>>> import numpy as np
>>> np.set_printoptions(suppress=True, linewidth=140)
>>> arr = np.load("block14.npy")
>>> arr
array([[1, 0, 0, 0, 0],
       [0, 2, 0, 0, 0],
       [3, 0, 2, 0, 0],
       [1, 0, 0, 1, 0],
       [2, 1, 2, 3, 0]])
>>> Uu, sig, Vt = np.linalg.svd(arr)
>>> vecs = Vt[:(sig > 1e-8).sum()]
>>> rng = np.random.default_rng(45862)
>>> x = arr[2] + -3 * arr[3] + rng.integers(2) * np.eye(5)[2]
>>> x
array([ 0.,  0.,  3., -3.,  0.])
>>> np.round(np.diag(vecs.T @ vecs), 3)
array([1., 1., 1., 1., 0.])
>>> np.round(vecs.T @ vecs, 3) + 0
array([[1., 0., 0., 0., 0.],
       [0., 1., 0., 0., 0.],
       [0., 0., 1., 0., 0.],
       [0., 0., 0., 1., 0.],
       [0., 0., 0., 0., 0.]])
>>> round(float(np.linalg.norm(x - vecs.T @ vecs @ x)), 3)
0.0
>>> round(float(np.linalg.norm(arr) ** 2 / np.linalg.norm(arr, 2) ** 2), 3)
1.371
>>> round(np.linalg.norm(arr, 2), 3)
np.float64(5.264)
>>> arr[3] @ arr[2]
np.int64(3)
>>> np.round(np.sort(np.abs(np.linalg.eigvals(arr))), 3)
array([0., 1., 1., 2., 2.])
>>> round(np.linalg.det(arr), 3)
np.float64(0.0)
>>> np.trace(arr)
np.int64(6)
>>> assert arr == arr.T
Traceback (most recent call last):
  File "<python-input-18>", line 1, in <module>
    assert arr == arr.T
           ^^^^^^^^^^^^
ValueError: The truth value of an array with more than one element is ambiguous. Use a.any() or a.all()
>>> X = np.load("case16.npy")
>>> X
array([[ 1,  2, -2,  1, -1,  1,  1,  0, -1,  1],
       [ 1,  1,  2, -2,  1, -1,  1,  1,  0, -1],
       [-1,  1,  1,  2, -2,  1, -1,  1,  1,  0],
       [ 0, -1,  1,  1,  2, -2,  1, -1,  1,  1],
       [ 1,  0, -1,  1,  1,  2, -2,  1, -1,  1],
       [ 1,  1,  0, -1,  1,  1,  2, -2,  1, -1],
       [-1,  1,  1,  0, -1,  1,  1,  2, -2,  1],
       [ 1, -1,  1,  1,  0, -1,  1,  1,  2, -2],
       [-2,  1, -1,  1,  1,  0, -1,  1,  1,  2],
       [ 2, -2,  1, -1,  1,  1,  0, -1,  1,  1]])
>>> lab = rng.permutation(10)
>>> out = X[:, lab] * rng.choice([-1, 1], 10)
>>> out
array([[-2,  1,  1, -1,  1,  0, -1, -2, -1, -1],
       [-1, -1,  1,  0, -2, -1, -1,  2,  1,  1],
       [-1,  2, -1,  1,  2, -1,  1,  1, -1,  0],
       [ 1, -2,  0,  1,  1,  1, -1,  1,  2, -1],
       [ 0, -1,  1, -1,  1, -1,  2, -1, -2, -1],
       [-1, -1,  1,  1, -1,  2, -2,  0, -1,  1],
       [-1,  1, -1, -2,  0, -2, -1,  1, -1, -1],
       [ 1,  0,  1,  2,  1, -1, -1,  1,  1,  2],
       [-1, -1, -2,  1,  1, -1,  1, -1,  0, -2],
       [ 2, -1,  2,  1, -1,  1,  0,  1, -1, -1]])
>>> Uu, _, Vt = np.linalg.svd(X.T @ out)
>>> lab
array([1, 4, 0, 8, 3, 7, 6, 2, 5, 9])
>>> np.round(Uu @ Vt, 3) + 0
array([[ 0.,  0.,  1.,  0.,  0.,  0.,  0.,  0.,  0.,  0.],
       [-1.,  0.,  0.,  0.,  0.,  0.,  0.,  0.,  0.,  0.],
       [ 0.,  0.,  0.,  0.,  0.,  0.,  0.,  1.,  0.,  0.],
       [ 0.,  0.,  0.,  0.,  1.,  0.,  0.,  0.,  0.,  0.],
       [ 0., -1.,  0.,  0.,  0.,  0.,  0.,  0.,  0.,  0.],
       [ 0.,  0.,  0.,  0.,  0.,  0.,  0.,  0., -1.,  0.],
       [ 0.,  0.,  0.,  0.,  0.,  0., -1.,  0.,  0.,  0.],
       [ 0.,  0.,  0.,  0.,  0., -1.,  0.,  0.,  0.,  0.],
       [ 0.,  0.,  0.,  1.,  0.,  0.,  0.,  0.,  0.,  0.],
       [ 0.,  0.,  0.,  0.,  0.,  0.,  0.,  0.,  0., -1.]])
>>> u, r1 = out[6], out[3]
>>> u @ u
np.int64(15)
>>> p = (u @ r1) / (u @ u) * u
>>> np.round(r1 - p, 3)
array([ 0.6, -1.6, -0.4,  0.2,  1. ,  0.2, -1.4,  1.4,  1.6, -1.4])
>>> np.outer(u, r1)
array([[-1,  2,  0, -1, -1, -1,  1, -1, -2,  1],
       [ 1, -2,  0,  1,  1,  1, -1,  1,  2, -1],
       [-1,  2,  0, -1, -1, -1,  1, -1, -2,  1],
       [-2,  4,  0, -2, -2, -2,  2, -2, -4,  2],
       [ 0,  0,  0,  0,  0,  0,  0,  0,  0,  0],
       [-2,  4,  0, -2, -2, -2,  2, -2, -4,  2],
       [-1,  2,  0, -1, -1, -1,  1, -1, -2,  1],
       [ 1, -2,  0,  1,  1,  1, -1,  1,  2, -1],
       [-1,  2,  0, -1, -1, -1,  1, -1, -2,  1],
       [-1,  2,  0, -1, -1, -1,  1, -1, -2,  1]])
>>> p
array([ 0.4, -0.4,  0.4,  0.8, -0. ,  0.8,  0.4, -0.4,  0.4,  0.4])
>>> round(float((r1 - p) @ u), 3)
-0.0
>>> round(np.linalg.norm(u + r1) ** 2 + np.linalg.norm(u - r1) ** 2, 3)
np.float64(60.0)
>>> np.allclose(X @ X.T, X.T @ X)
True
>>> (X @ X)[0]
array([  8,   0,   5, -10,   6,  -4,  12,  -4,  -2,  -2])
>>> X @ (-1.0) ** np.arange(10)
array([-7.,  7., -7.,  7., -7.,  7., -7.,  7., -7.,  7.])
>>> m1 = np.loadtxt("layer17.csv", delimiter=",")
>>> m1.round(3)
array([[ 0.007,  0.007, -0.007, -0.048,  0.007, -0.007, -0.02 ,  0.02 , -0.048, -0.034, -0.007],
       [ 0.007,  0.007, -0.007, -0.048,  0.007, -0.007, -0.02 ,  0.02 , -0.048, -0.034, -0.007],
       [-0.007, -0.007,  0.007,  0.048, -0.007,  0.007,  0.02 , -0.02 ,  0.048,  0.034,  0.007],
       [-0.048, -0.048,  0.048,  0.333, -0.048,  0.048,  0.143, -0.143,  0.333,  0.238,  0.048],
       [ 0.007,  0.007, -0.007, -0.048,  0.007, -0.007, -0.02 ,  0.02 , -0.048, -0.034, -0.007],
       [-0.007, -0.007,  0.007,  0.048, -0.007,  0.007,  0.02 , -0.02 ,  0.048,  0.034,  0.007],
       [-0.02 , -0.02 ,  0.02 ,  0.143, -0.02 ,  0.02 ,  0.061, -0.061,  0.143,  0.102,  0.02 ],
       [ 0.02 ,  0.02 , -0.02 , -0.143,  0.02 , -0.02 , -0.061,  0.061, -0.143, -0.102, -0.02 ],
       [-0.048, -0.048,  0.048,  0.333, -0.048,  0.048,  0.143, -0.143,  0.333,  0.238,  0.048],
       [-0.034, -0.034,  0.034,  0.238, -0.034,  0.034,  0.102, -0.102,  0.238,  0.17 ,  0.034],
       [-0.007, -0.007,  0.007,  0.048, -0.007,  0.007,  0.02 , -0.02 ,  0.048,  0.034,  0.007]])
>>> # equal to its transpose
>>> vals, vecs = np.linalg.eigh(m1)
>>> np.round(vecs.T @ m1 @ vecs, 3) + 0
array([[0., 0., 0., 0., 0., 0., 0., 0., 0., 0., 0.],
       [0., 0., 0., 0., 0., 0., 0., 0., 0., 0., 0.],
       [0., 0., 0., 0., 0., 0., 0., 0., 0., 0., 0.],
       [0., 0., 0., 0., 0., 0., 0., 0., 0., 0., 0.],
       [0., 0., 0., 0., 0., 0., 0., 0., 0., 0., 0.],
       [0., 0., 0., 0., 0., 0., 0., 0., 0., 0., 0.],
       [0., 0., 0., 0., 0., 0., 0., 0., 0., 0., 0.],
       [0., 0., 0., 0., 0., 0., 0., 0., 0., 0., 0.],
       [0., 0., 0., 0., 0., 0., 0., 0., 0., 0., 0.],
       [0., 0., 0., 0., 0., 0., 0., 0., 0., 0., 0.],
       [0., 0., 0., 0., 0., 0., 0., 0., 0., 0., 1.]])
>>> vals.round(3) + 0
array([0., 0., 0., 0., 0., 0., 0., 0., 0., 0., 1.])
>>> (vals > 1e-8).sum(), (vals < -1e-8).sum()
(np.int64(1), np.int64(0))
